% ipython --no-banner

In [1]: import numpy as np

In [2]: import numpy.linalg as la

In [3]: np.set_printoptions(suppress=True, linewidth=200)

In [4]: f = np.array([0, 0, 0, 2]) + 0.5

In [5]: E = np.eye(4) - 2 * np.outer(f, f) / (f @ f)

In [6]: E.round(1)
Out[6]: 
array([[ 0.9, -0.1, -0.1, -0.4],
       [-0.1,  0.9, -0.1, -0.4],
       [-0.1, -0.1,  0.9, -0.4],
       [-0.4, -0.4, -0.4, -0.8]])

In [7]: def softmax(z):
   ...:     e = np.exp(z - z.max(axis=-1, keepdims=True))
   ...:     return e / e.sum(axis=-1, keepdims=True)
   ...: 

In [8]: softmax(E).sum(axis=1)
Out[8]: array([1., 1., 1., 1.])

In [9]: scores = E @ E.T / np.sqrt(4)

In [10]: softmax(scores).round(6).argmax(axis=1)
Out[10]: array([0, 1, 2, 3])

In [11]: np.round(softmax(scores)[2] @ E, 1)
Out[11]: array([ 0.1,  0.1,  0.2, -0.4])

In [12]: vals, evecs = la.eig(E)

In [13]: np.round(E @ evecs[:, 0] - vals[0] * evecs[:, 0], 1) + 0
Out[13]: array([0., 0., 0., 0.])

In [14]: print(np.round(np.prod(vals), 1))
-1.0

In [15]: print(vals.round(1))
[ 1. -1.  1.  1.]

In [16]: x0 = np.array([0, 2, 3, 1])

In [17]: np.round(np.sort(np.abs(np.degrees(np.angle(la.eigvals(E))))), 1)
Out[17]: array([  0.,   0.,   0., 180.])

In [18]: np.round(np.abs(la.eigvals(E)), 1)
Out[18]: array([1., 1., 1., 1.])

In [19]: M2 = E / la.norm(E, axis=1, keepdims=True)

In [20]: cov = M2 @ M2.T

In [21]: cov[2].round(1) + 0
Out[21]: array([0., 0., 1., 0.])

In [22]: print((cov - 2 * np.eye(4)).round(6).argmax(axis=1))
[1 0 0 0]

In [23]: cov.round(1) + 0
Out[23]: 
array([[1., 0., 0., 0.],
       [0., 1., 0., 0.],
       [0., 0., 1., 0.],
       [0., 0., 0., 1.]])

In [24]: np.round(la.norm(M2, axis=1), 1)
Out[24]: array([1., 1., 1., 1.])
